% python3 -q
>>> import numpy as np
>>> import numpy.linalg as la
>>> np.set_printoptions(precision=3, suppress=True, linewidth=100)
>>> def tidy(a):
...     return np.round(a, 3) + 0
... 
>>> feats = np.array([[2.0, 1.0, 0.0, 0.0, 0.0],
...     [0.0, 2.0, 1.0, 0.0, 0.0],
...     [0.0, 0.0, 2.0, 1.0, 0.0],
...     [0.0, 0.0, 0.0, 2.0, 1.0],
...     [0.0, 0.0, 0.0, 0.0, 2.0]])
>>> vec = np.array([3, -3, -5, 4, -1])
>>> rhs = feats @ vec
>>> rhs
array([  3., -11.,  -6.,   7.,  -2.])
>>> tidy(la.solve(feats.T, feats[1]))
array([0., 1., 0., 0., 0.])
>>> tidy(la.solve(feats, -1 * rhs))
array([-3.,  3.,  5., -4.,  1.])
>>> tidy(la.solve(feats, feats[:, 1]))
array([0., 1., 0., 0., 0.])
>>> tidy(la.solve(feats, rhs + feats[:, 0]))
array([ 4., -3., -5.,  4., -1.])
>>> ev, evecs = la.eig(feats)
>>> tidy(np.sort(la.eigvals(feats.T)))
array([2., 2., 2., 2., 2.])
>>> tidy(np.sort(la.eigvals(feats @ feats)))
array([4., 4., 4., 4., 4.])
>>> print(feats - feats[0])
[[ 0.  0.  0.  0.  0.]
 [-2.  1.  1.  0.  0.]
 [-2. -1.  2.  1.  0.]
 [-2. -1.  0.  2.  1.]
 [-2. -1.  0.  0.  2.]]
>>> np.zeros(5, 5)
Traceback (most recent call last):
  File "<python-input-16>", line 1, in <module>
    np.zeros(5, 5)
    ~~~~~~~~^^^^^^
TypeError: Cannot interpret '5' as a data type
>>> feats[:, 5]
Traceback (most recent call last):
  File "<python-input-17>", line 1, in <module>
    feats[:, 5]
    ~~~~~^^^^^^
IndexError: index 5 is out of bounds for axis 1 with size 5
>>> tidy(la.svd(feats, compute_uv=False))
array([2.899, 2.607, 2.164, 1.645, 1.19 ])
>>> feats.sum(axis=0)
array([2., 3., 3., 3., 3.])
>>> np.diff(feats, axis=0)
array([[-2.,  1.,  1.,  0.,  0.],
       [ 0., -2.,  1.,  1.,  0.],
       [ 0.,  0., -2.,  1.,  1.],
       [ 0.,  0.,  0., -2.,  1.]])
>>> feats[5]
Traceback (most recent call last):
  File "<python-input-21>", line 1, in <module>
    feats[5]
    ~~~~~^^^
IndexError: index 5 is out of bounds for axis 0 with size 5
>>> arr = np.loadtxt("test9.csv", delimiter=",")
>>> tidy(arr)
array([[-1.496,  1.003,  0.496,  0.993],
       [ 1.003, -1.87 ,  0.207,  0.157],
       [ 0.496,  0.207, -0.408, -0.701],
       [ 0.993,  0.157, -0.701, -1.226]])
>>> ev, evecs = la.eigh(arr)
>>> vec = np.array([-4, 1, -2, 2])
>>> tidy(la.eigvalsh(arr[1:, 1:]))
array([-2.022, -1.482,  0.   ])
>>> tidy(vec @ arr @ vec / (vec @ vec)), ev[0], tidy(ev[-1])
(np.float64(-1.717), np.float64(-3.0), np.float64(0.0))
>>> tidy(np.abs(arr).sum(axis=1).max()), np.abs(ev).max()
(np.float64(3.988), np.float64(3.0))
>>> rank = la.matrix_rank(arr)
>>> rank
np.int64(2)
>>> ns = la.svd(arr)[2][rank:].T
>>> print(np.allclose(arr @ ns, 0))
True
>>> la.matrix_rank(arr.T @ arr), la.matrix_rank(arr @ arr.T)
(np.int64(2), np.int64(2))
>>> [int(la.matrix_rank(np.delete(arr, i, axis=0))) for i in range(4)]
[2, 2, 2, 2]
>>> [int(la.matrix_rank(arr[:i])) for i in range(1, len(arr) + 1)]
[1, 2, 2, 2]
